$ python3 -q
>>> import numpy as np
>>> import numpy.linalg as la
>>> np.set_printoptions(precision=2, suppress=True, linewidth=100, sign=" ")
>>> A = np.load("x.npy")
>>> A
array([[-2, -1,  0,  1,  2,  3,  4],
       [ 5,  6,  7,  8,  9, 10, 11],
       [12, 13, 14, 15, 16, 17, 18],
       [19, 20, 21, 22, 23, 24, 25],
       [26, 27, 28, 29, 30, 31, 32]])
>>> A.mean(axis=0)
array([ 12.,  13.,  14.,  15.,  16.,  17.,  18.])
>>> np.diff(A, axis=0)
array([[ 7,  7,  7,  7,  7,  7,  7],
       [ 7,  7,  7,  7,  7,  7,  7],
       [ 7,  7,  7,  7,  7,  7,  7],
       [ 7,  7,  7,  7,  7,  7,  7]])
>>> np.count_nonzero(A)
np.int64(34)
>>> la.matrix_rank(A)
np.int64(2)
>>> A.sum(axis=1)
array([   7,   56,  105,  154,  203])
>>> A.shape
(5, 7)
>>> J = np.array([[5.0, 0.0, 0.0, 0.0, 4.0],
...     [0.0, 5.0, 4.0, 4.0, 0.0],
...     [0.0, 4.0, 5.0, 4.0, 0.0],
...     [0.0, 4.0, 4.0, 5.0, 0.0],
...     [4.0, 0.0, 0.0, 0.0, 5.0]])
>>> w, vecs = la.eig(J)
>>> np.sort(la.eigvals(J.T))
array([  1.,   1.,   1.,   9.,  13.])
>>> np.sort(la.eigvals(la.inv(J)))
array([ 0.08,  0.11,  1.  ,  1.  ,  1.  ])
>>> round(np.prod(w), 2)
np.float64(117.0)
>>> M2 = np.array([[2, -1], [-1, -5]])
>>> basis = np.kron(M2, J)
>>> basis
array([[ 10.,   0.,   0.,   0.,   8.,  -5.,  -0.,  -0.,  -0.,  -4.],
       [  0.,  10.,   8.,   8.,   0.,  -0.,  -5.,  -4.,  -4.,  -0.],
       [  0.,   8.,  10.,   8.,   0.,  -0.,  -4.,  -5.,  -4.,  -0.],
       [  0.,   8.,   8.,  10.,   0.,  -0.,  -4.,  -4.,  -5.,  -0.],
       [  8.,   0.,   0.,   0.,  10.,  -4.,  -0.,  -0.,  -0.,  -5.],
       [ -5.,  -0.,  -0.,  -0.,  -4., -25.,  -0.,  -0.,  -0., -20.],
       [ -0.,  -5.,  -4.,  -4.,  -0.,  -0., -25., -20., -20.,  -0.],
       [ -0.,  -4.,  -5.,  -4.,  -0.,  -0., -20., -25., -20.,  -0.],
       [ -0.,  -4.,  -4.,  -5.,  -0.,  -0., -20., -20., -25.,  -0.],
       [ -4.,  -0.,  -0.,  -0.,  -5., -20.,  -0.,  -0.,  -0., -25.]])
>>> la.matrix_rank(basis)
np.int64(10)
>>> X = np.loadtxt("arr.csv", delimiter=",")
>>> X
array([[ -1.97,  -2.58,   7.29,   5.25,   1.74,  -5.95],
       [  0.78,  -1.9 ,  -3.78,   1.33,   0.31,  -0.31],
       [ -0.72,  -5.19,   1.13,   1.06,  -0.97,  -0.64],
       [ -0.2 ,  -4.02,   3.44,  -0.39,  -0.64,   1.01],
       [ -1.37,  -1.12,   6.5 ,   7.48,   3.66,  -7.96],
       [ -2.54,  -0.29,  -3.83,   2.28,  -1.95,  -4.21],
       [  3.63,   0.93,   3.75,  -4.21,   1.49,   6.74],
       [ -2.43,  -2.84,  10.73,   9.76,   4.52, -10.65],
       [  0.52,   5.66,   4.5 ,   2.34,   3.89,  -2.39],
       [  2.82,  -1.86,  -0.08,  -2.51,   0.82,   5.12],
       [  0.39,   9.61,  -5.19,  -0.88,   1.24,  -0.62],
       [ -0.61,  -5.76,  14.04,   5.41,   3.49,  -4.43],
       [ -0.96,  -2.43,   1.55,  -0.36,  -1.37,  -0.3 ],
       [ -2.18,  -5.1 ,  12.36,   2.72,   0.37,  -3.66],
       [  2.72,   1.19,  -8.83,  -6.63,  -2.66,   8.33],
       [ -0.14,   6.46,  -8.96,  -3.91,  -2.57,   2.19],
       [ -1.7 ,   3.77,  -7.41,  -0.75,  -2.32,  -1.65],
       [  2.01,   7.08,  -4.84,  -1.35,   1.82,   2.02],
       [  0.1 ,   8.67,  -1.65,  -1.07,   1.05,  -0.33],
       [  1.27,  -1.72,  -4.02,  -1.99,  -0.94,   3.33],
       [  1.27,   7.  ,  -2.31,  -2.33,   0.9 ,   2.05],
       [  1.95,   3.77,  -5.28,  -1.69,   1.14,   2.86],
       [ -0.21,   9.17,  -2.13,  -1.58,   0.62,  -0.25],
       [ -0.12,  -0.46,  -2.42,   2.93,   1.09,  -2.49],
       [ -1.39,  -3.93,  -2.9 ,   4.32,  -0.08,  -4.35],
       [  0.74,   9.65,  -8.11,  -1.82,   0.4 ,   0.61],
       [ -2.24,  -2.55,   4.58,   7.79,   2.39,  -8.67],
       [  1.15,  -7.2 ,  -1.99,  -0.67,  -1.25,   2.81],
       [  3.72,   0.63,   7.29,  -3.04,   3.08,   6.2 ],
       [  3.34,  -3.08,  -1.43,  -4.1 ,  -0.04,   7.18]])
>>> W1 = np.array([[1, 1, 2, 2],
...     [2, 1, 1, 2],
...     [1, 0, 1, 2],
...     [0, 0, 0, 0],
...     [2, 0, 0, 0],
...     [2, 1, 1, 0]])
>>> coef = np.array([-3, -2, 2, -2])
>>> hid = np.maximum(X @ W1 + coef, 0)
>>> (hid > 0).mean(axis=0)
array([ 0.47,  0.5 ,  0.6 ,  0.47])
>>> (hid > 0).astype(int)
array([[ 0,  0,  0,  1],
       [ 0,  0,  0,  0],
       [ 0,  0,  0,  0],
       [ 0,  0,  1,  0],
       [ 0,  0,  0,  1],
       [ 0,  0,  0,  0],
       [ 1,  1,  1,  1],
       [ 0,  0,  0,  1],
       [ 1,  1,  1,  1],
       [ 1,  1,  1,  0],
       [ 1,  1,  1,  1],
       [ 0,  0,  1,  1],
       [ 0,  0,  0,  0],
       [ 0,  0,  1,  1],
       [ 1,  1,  1,  0],
       [ 1,  1,  1,  0],
       [ 0,  0,  0,  0],
       [ 1,  1,  1,  1],
       [ 1,  1,  1,  1],
       [ 0,  1,  1,  0],
       [ 1,  1,  1,  1],
       [ 1,  1,  1,  0],
       [ 1,  1,  1,  1],
       [ 0,  0,  0,  0],
       [ 0,  0,  0,  0],
       [ 1,  1,  1,  1],
       [ 0,  0,  0,  0],
       [ 0,  0,  0,  0],
       [ 1,  1,  1,  1],
       [ 1,  1,  1,  0]])
>>> basis = np.array([[4, 6], [2, 2], [3, 6], [6, 7]])
>>> (hid @ basis).round(6).argmax(axis=1)
array([ 1,  0,  0,  1,  1,  0,  1,  1,  1,  1,  1,  1,  0,  1,  1,  1,  0,  1,  1,  1,  1,  1,  1,
        0,  0,  1,  0,  0,  1,  1])
